% python3 -q
>>> import numpy as np
>>> from numpy import linalg as LA
>>> np.set_printoptions(suppress=True, linewidth=100)
>>> rd = lambda a: np.round(a, 3) + 0
>>> M = np.loadtxt("block1.csv", delimiter=",")
>>> print(M)
[[-0.371 -0.99  -0.361 -2.438  5.113 -0.836  1.359  0.122 -1.469  0.623 -2.632]
 [-0.876 -0.311 -0.214 -2.596  4.987 -1.405  1.21   0.088 -2.157 -0.2   -2.421]
 [-1.087 -0.552  0.023 -2.251  5.248 -1.431  0.748  0.442 -2.453 -0.084 -2.581]
 [-0.051  0.688  0.255  1.577 -3.771  0.915 -0.6   -0.58   1.35  -0.638  1.743]
 [ 0.377  0.823 -0.121  1.231 -4.141  0.283 -1.041 -0.433  0.987 -0.206  1.843]
 [-1.084 -0.144 -0.649 -1.863  5.592 -0.876  1.231  0.961 -2.109  0.374 -1.903]
 [-0.659 -0.584 -0.139 -1.541  4.087 -0.481  1.448  0.645 -1.053 -0.023 -1.589]
 [ 0.831 -0.014 -0.022  1.676 -3.522  0.794 -0.955 -0.489  1.688  0.581  1.839]
 [ 0.4    0.101  0.57   2.26  -3.547  0.668 -0.676  0.204  1.473  0.076  1.945]
 [ 0.712  0.697  0.457  2.242 -5.315  1.381 -1.395 -0.941  1.823  0.068  2.962]
 [-0.574 -0.332 -0.031 -1.878  4.055 -0.971  0.829  0.303 -1.493  0.034 -2.166]
 [ 0.085 -0.159  0.302  0.444 -0.076 -0.585  0.3    0.193 -0.268  0.046  0.019]
 [ 0.124  0.435  0.168 -0.173 -0.361 -0.428  0.033  0.243 -0.393 -0.258 -0.295]
 [ 1.048  0.247  0.532  1.477 -3.8    0.377 -0.639  0.089  0.867  0.362  1.766]
 [ 0.271 -0.269 -0.049  1.018 -1.83   0.594 -0.207 -0.16   0.838 -0.32   1.157]
 [ 0.799  0.833 -0.366  2.033 -6.01   1.204 -1.779 -0.129  1.982 -0.915  2.667]
 [ 0.398  0.716  0.194  2.153 -5.62   1.307 -1.18  -0.721  1.898  0.016  1.964]
 [ 0.579  0.167  0.068 -0.383  0.877 -0.741 -0.076 -0.344  0.183 -0.089 -0.229]
 [ 0.963  0.488  0.409  3.085 -5.246  1.045 -1.264 -0.399  2.59   0.227  2.744]]
>>> def softmax(z):
...     e = np.exp(z - z.max(axis=-1, keepdims=True))
...     return e / e.sum(axis=-1, keepdims=True)
... 
>>> print(rd(softmax(M[2] + -2)))
[0.002 0.003 0.005 0.001 0.964 0.001 0.011 0.008 0.    0.005 0.   ]
>>> print(rd(softmax(10 * M[2])))
[0. 0. 0. 0. 1. 0. 0. 0. 0. 0. 0.]
>>> print(rd(softmax(M).sum(axis=1)))
[1. 1. 1. 1. 1. 1. 1. 1. 1. 1. 1. 1. 1. 1. 1. 1. 1. 1. 1.]
>>> scores = M @ M.T / np.sqrt(11)
>>> print(rd(softmax(scores)[2] @ M))
[-0.935 -0.466 -0.227 -2.264  5.225 -1.217  1.042  0.429 -2.163  0.084 -2.397]
